In [1]: import numpy as np

In [2]: np.set_printoptions(suppress=True, linewidth=140)

In [3]: tidy = lambda a: np.round(a, 1) + 0

In [4]: A = np.loadtxt("a.csv", delimiter=",")

In [5]: tidy(A)
Out[5]: 
array([[  0. ,   1.3,  -0.1,  -0.6,  -0.8],
       [  8.3,   2.9,   5.1,   2.6,   6.3],
       [ -8.8,  -2.7,  -6.1,  -2.7,  -5.7],
       [  0.8,   4.7,  -1.5,  -1. ,   0.8],
       [ -9.5,  -7.1,  -4.9,  -1.9,  -6.5],
       [  2.7,   8.3,  -2.5,  -0.7,   4.8],
       [-10.7,  -9. ,  -7.2,  -0.9,  -4.4],
       [ 10.1,   3.2,   8.4,   2.5,   4.4],
       [ -6.7,  -3. ,  -7.6,  -0.8,   0.4],
       [ -8.6,  -4.2,  -8.5,  -1.2,  -0.9],
       [ -0.1,  -3.3,  -0.1,   1.6,   1.9],
       [ -5.5,   0. ,  -5.2,  -2. ,  -2.6],
       [ -5.2,  -0.1,  -4. ,  -2. ,  -3.2],
       [ -9.2,  -2.5,  -7.3,  -2.9,  -5.3],
       [ -3.7,  -1.4,  -4.5,  -0.5,   0.7],
       [ -1.3,  -1.6,   0. ,  -0.2,  -2. ],
       [ -7.6,  -8.7,  -3.9,  -0.3,  -3.6],
       [-10.7,  -4. ,  -9.4,  -2.1,  -3.1],
       [  9.5,   4.3,   5. ,   2.5,   8.2],
       [  4.9,   8.8,  -0.5,  -0.3,   5.8],
       [ -0.2,   0.8,   2.2,  -1.2,  -4.4],
       [ -3.9,  -1.7,   0.3,  -2.1,  -7.2],
       [  2.6,  -0.5,  -0.2,   2. ,   5.6],
       [  8.8,   5.7,   8.7,   0.6,   0.1],
       [  9.5,   9.2,   5.1,   0.8,   5.7],
       [  7.4,  -0.3,   6.1,   3. ,   4.8],
       [ -0.4,   2.8,  -3.3,  -0.3,   3.2],
       [ -4.6,  -7.1,   1.5,  -0.9,  -7.6],
       [  0. ,   0.7,   2.4,  -1.2,  -4.6]])

In [6]: np.argsort(-np.linalg.norm(A, axis=0).round(6), kind="stable")[:3]
Out[6]: array([0, 2, 1])

In [7]: np.linalg.matrix_rank(A, rtol=0.1)
Out[7]: np.int64(3)

In [8]: M2 = np.c_[A[:, :1] @ np.array([[-3]]), np.array([0, 2, -1, -2, 2, 2, 1, 2, 2, -3, -2, 1, 2, -2, -3, 1, 1, 3, 1, -3, 1, -3, 2, -1, 2, 1, -2, 3, 3])]

In [9]: tidy(M2)
Out[9]: 
array([[ -0.1,   0. ],
       [-24.8,   2. ],
       [ 26.3,  -1. ],
       [ -2.4,  -2. ],
       [ 28.5,   2. ],
       [ -8.1,   2. ],
       [ 32. ,   1. ],
       [-30.2,   2. ],
       [ 20.1,   2. ],
       [ 25.9,  -3. ],
       [  0.2,  -2. ],
       [ 16.4,   1. ],
       [ 15.6,   2. ],
       [ 27.6,  -2. ],
       [ 11.2,  -3. ],
       [  3.9,   1. ],
       [ 22.7,   1. ],
       [ 32. ,   3. ],
       [-28.6,   1. ],
       [-14.8,  -3. ],
       [  0.5,   1. ],
       [ 11.6,  -3. ],
       [ -7.8,   2. ],
       [-26.4,  -1. ],
       [-28.6,   2. ],
       [-22.2,   1. ],
       [  1.3,  -2. ],
       [ 13.9,   3. ],
       [  0. ,   3. ]])

In [10]: tidy(np.linalg.lstsq(A, M2[:, 0])[0])
Out[10]: array([-3.,  0.,  0.,  0.,  0.])

In [11]: tidy(np.linalg.norm(M2 - A @ np.linalg.lstsq(A, M2)[0], axis=0))
Out[11]: array([ 0. , 10.4])

In [12]: np.linalg.matrix_rank(M2)
Out[12]: np.int64(2)

In [13]: hat = A @ np.linalg.solve(A.T @ A, A.T)

In [14]: tidy(hat @ A[:, 4])
Out[14]: 
array([-0.8,  6.3, -5.7,  0.8, -6.5,  4.8, -4.4,  4.4,  0.4, -0.9,  1.9, -2.6, -3.2, -5.3,  0.7, -2. , -3.6, -3.1,  8.2,  5.8, -4.4, -7.2,
        5.6,  0.1,  5.7,  4.8,  3.2, -7.6, -4.6])

In [15]: tidy(np.trace(hat))
Out[15]: np.float64(5.0)

In [16]: np.allclose(hat @ hat, hat)
Out[16]: True

In [17]: tidy(np.diag(hat))
Out[17]: 
array([0.1, 0.1, 0.1, 0.2, 0.3, 0.2, 0.2, 0.1, 0.2, 0.1, 0.2, 0.1, 0.2, 0.3, 0.1, 0.1, 0.2, 0.2, 0.4, 0.2, 0.1, 0.1, 0.1, 0.2, 0.2, 0.1,
       0.1, 0.3, 0.2])

In [18]: W0 = np.array([[-1, -1, -1, -1],
    ...:     [-1, -2, -2, -2],
    ...:     [-1, -2, -3, -3],
    ...:     [-1, -2, -3, -4]])

In [19]: def softmax(z):
    ...:     e = np.exp(z - z.max(axis=-1, keepdims=True))
    ...:     return e / e.sum(axis=-1, keepdims=True)
    ...: 

In [20]: tidy(softmax(W0[3]))
Out[20]: array([0.6, 0.2, 0.1, 0. ])

In [21]: tidy(softmax(W0).sum(axis=1))
Out[21]: array([1., 1., 1., 1.])

In [22]: att = W0 @ W0.T / np.sqrt(4)

In [23]: tidy(softmax(att))
Out[23]: 
array([[0. , 0.1, 0.3, 0.5],
       [0. , 0. , 0.3, 0.7],
       [0. , 0. , 0.2, 0.8],
       [0. , 0. , 0.1, 0.9]])

In [24]: softmax(att).round(6).argmax(axis=1)
Out[24]: array([3, 3, 3, 3])

In [25]: hat = np.triu(np.array([[0, -2, -1, 2], [1, -2, 1, 0], [-2, 0, 0, -1], [1, -2, 1, 0]]), 1) + np.eye(4)

In [26]: M2 = hat @ W0 @ np.linalg.inv(hat)

In [27]: M2
Out[27]: 
array([[ 0.,  1., -1., -3.],
       [-2., -8.,  1.,  0.],
       [ 0.,  0.,  0.,  1.],
       [-1., -4.,  0., -2.]])

In [28]: np.trace(M2), np.trace(W0)
Out[28]: (np.float64(-10.0), np.int64(-10))

In [29]: np.linalg.matrix_rank(M2)
Out[29]: np.int64(4)

In [30]: tidy(np.linalg.det(M2))
Out[30]: np.float64(1.0)

In [31]: tidy(np.linalg.norm(W0[3] - W0[1]))
Out[31]: np.float64(2.2)

In [32]: tidy(np.linalg.norm(W0, 1)), tidy(np.linalg.norm(W0, np.inf))
Out[32]: (np.float64(10.0), np.float64(10.0))

In [33]: tidy(np.linalg.norm(W0) ** 2 / np.linalg.norm(W0, 2) ** 2)
Out[33]: np.float64(1.0)

In [34]: tidy(np.linalg.norm(W0, "nuc"))
Out[34]: np.float64(10.0)

In [35]: tidy(np.linalg.norm(W0, 2))
Out[35]: np.float64(8.3)

In [36]: F = np.loadtxt("out9.csv", delimiter=",")

In [37]: F
Out[37]: 
array([[-1.,  1.,  1.],
       [ 1., -1.,  1.],
       [ 1.,  1., -1.]])

In [38]: # equal to its transpose

In [39]: rng = np.random.default_rng(93960)

In [40]: lab = rng.permutation(3)

In [41]: lab
Out[41]: array([2, 1, 0])

In [42]: M2 = F[lab][:, lab]

In [43]: np.trace(M2)
Out[43]: np.float64(-3.0)

In [44]: np.diag(M2)
Out[44]: array([-1., -1., -1.])

In [45]: tidy(np.linalg.det(F))
Out[45]: np.float64(4.0)

In [46]: F @ F
Out[46]: 
array([[ 3., -1., -1.],
       [-1.,  3., -1.],
       [-1., -1.,  3.]])

In [47]: M2 = np.linalg.inv(F)

In [48]: M2
Out[48]: 
array([[-0. ,  0.5,  0.5],
       [ 0.5,  0. ,  0.5],
       [ 0.5,  0.5,  0. ]])

In [49]: tidy(np.linalg.inv(M2))
Out[49]: 
array([[-1.,  1.,  1.],
       [ 1., -1.,  1.],
       [ 1.,  1., -1.]])

In [50]: t = rng.uniform(0, 2 * np.pi, 22)

In [51]: O, _ = np.linalg.qr(np.array([[0.3, 0.8], [-0.9, -0.2], [0.1, 0.7], [0.5, 0.8]]))

In [52]: mat = 5 * np.c_[np.cos(t), np.sin(t)] @ O.T

In [53]: tidy(mat)
Out[53]: 
array([[ 1.6,  4.1,  2.3,  0.5],
       [ 2.6,  2.4,  2.9,  1.9],
       [ 1.7,  4. ,  2.3,  0.6],
       [ 2.3,  3.1,  2.8,  1.4],
       [-1. , -4.5, -1.8,  0.1],
       [ 2.7,  2.2,  2.9,  2. ],
       [ 2.8, -1.8,  2.2,  3. ],
       [ 3. , -0.4,  2.7,  2.9],
       [-3. ,  0.2, -2.7, -2.9],
       [-1.7, -4. , -2.3, -0.6],
       [ 2.9, -0.9,  2.5,  3. ],
       [-3. , -0.8, -2.9, -2.6],
       [-0.8, -4.6, -1.6,  0.4],
       [ 2.4,  2.9,  2.8,  1.6],
       [ 2.2,  3.4,  2.7,  1.2],
       [ 2. ,  3.6,  2.6,  1. ],
       [-1.5,  4.1, -0.5, -2.4],
       [-1.6, -4.2, -2.3, -0.5],
       [ 1. ,  4.5,  1.8, -0.1],
       [ 2.8,  1.9,  3. ,  2.2],
       [ 0.3, -4.7, -0.6,  1.5],
       [ 2.8,  1.9,  3. ,  2.2]])

In [54]: # rank 2

In [55]: G = np.cov(mat, rowvar=False)

In [56]: tidy(np.linalg.eigvalsh(G)[::-1])
Out[56]: array([16.8,  6.6,  0. ,  0. ])

In [57]: tidy(np.corrcoef(mat.T))
Out[57]: 
array([[1. , 0.5, 1. , 0.9],
       [0.5, 1. , 0.7, 0.1],
       [1. , 0.7, 1. , 0.8],
       [0.9, 0.1, 0.8, 1. ]])

In [58]: np.argsort(-mat.std(axis=0).round(6), kind="stable")
Out[58]: array([1, 2, 0, 3])

In [59]: np.argwhere(np.triu(np.abs(np.corrcoef(mat.T)) > 0.8, 1))
Out[59]: 
array([[0, 2],
       [0, 3]])

In [60]: tidy(np.corrcoef(mat[:, 3], mat[:, 2])[0, 1])
Out[60]: np.float64(0.8)
